% ipython --no-banner

In [1]: import numpy as np

In [2]: np.set_printoptions(suppress=True, linewidth=160)

In [3]: rnd = lambda a: np.round(a, 1) + 0

In [4]: J = np.load("dump.npy")

In [5]: J
Out[5]: 
array([[ 1.2, -1.2, -0.4],
       [ 0.4, -0.6, -0.2],
       [-0.9,  1. , -1.1],
       [ 1.7, -1.8,  1.1],
       [ 0.6, -0.8, -2.3],
       [ 1.1, -1.1, -0.8],
       [ 0.3,  0.1, -1.1],
       [ 0.7,  0. ,  1.2],
       [-0.9,  1.4,  0. ],
       [ 1.6, -1.8,  0.9],
       [ 0.6, -0.4,  0.5],
       [-1.2,  1.3,  1.1]])

In [6]: Xc = J - J.mean(axis=0)

In [7]: Uu, sigma, Vt = np.linalg.svd(Xc, full_matrices=False)

In [8]: np.searchsorted(np.cumsum(sigma ** 2) / (sigma ** 2).sum(), 0.9) + 1
Out[8]: np.int64(2)

In [9]: (np.sign(Uu[:, 0]) == np.sign(Uu[0, 0])).astype(int)
Out[9]: array([1, 1, 0, 1, 1, 1, 0, 1, 0, 1, 1, 0])

In [10]: rnd(sigma)
Out[10]: array([4.9, 3.6, 0.6])

In [11]: rnd(Xc.mean(axis=0))
Out[11]: array([0., 0., 0.])

In [12]: np.linalg.matrix_rank(Xc)
Out[12]: np.int64(3)

In [13]: np.abs(Vt[0]).argmax()
Out[13]: np.int64(1)

In [14]: np.abs(Uu[:, 0]).argmax()
Out[14]: np.int64(8)

In [15]: rnd(Vt[0] * np.sign(Vt[0, np.abs(Vt[0]).argmax()]))
Out[15]: array([-0.7,  0.7, -0.1])

In [16]: x = np.array([-2, 2, 2])

In [17]: target = J @ x

In [18]: rnd(target)
Out[18]: array([-5.6, -2.4,  1.6, -4.8, -7.4, -6. , -2.6,  1. ,  4.6, -5. , -1. ,  7.2])

In [19]: rnd(np.linalg.lstsq(J, target)[0])
Out[19]: array([-2.,  2.,  2.])

In [20]: rng = np.random.default_rng(7698)

In [21]: target = target + 0.3 * rng.normal(size=12)

In [22]: rnd(target)
Out[22]: array([-5.8, -1.6,  1.3, -5. , -7.3, -6.1, -2.5,  1.4,  4.7, -4.5, -1.2,  6.9])

In [23]: coef, *_ = np.linalg.lstsq(J, target)

In [24]: rnd(J.T @ (target - J @ coef))
Out[24]: array([0., 0., 0.])

In [25]: [round(float(np.linalg.norm(np.linalg.solve(J.T @ J + lam * np.eye(3), J.T @ target))), 2) for lam in (0, 1, 10, 100)]
Out[25]: [3.41, 3.24, 2.29, 0.62]

In [26]: rnd(np.linalg.norm(target - J @ coef))
Out[26]: np.float64(1.1)

In [27]: coef.round()
Out[27]: array([-2.,  2.,  2.])
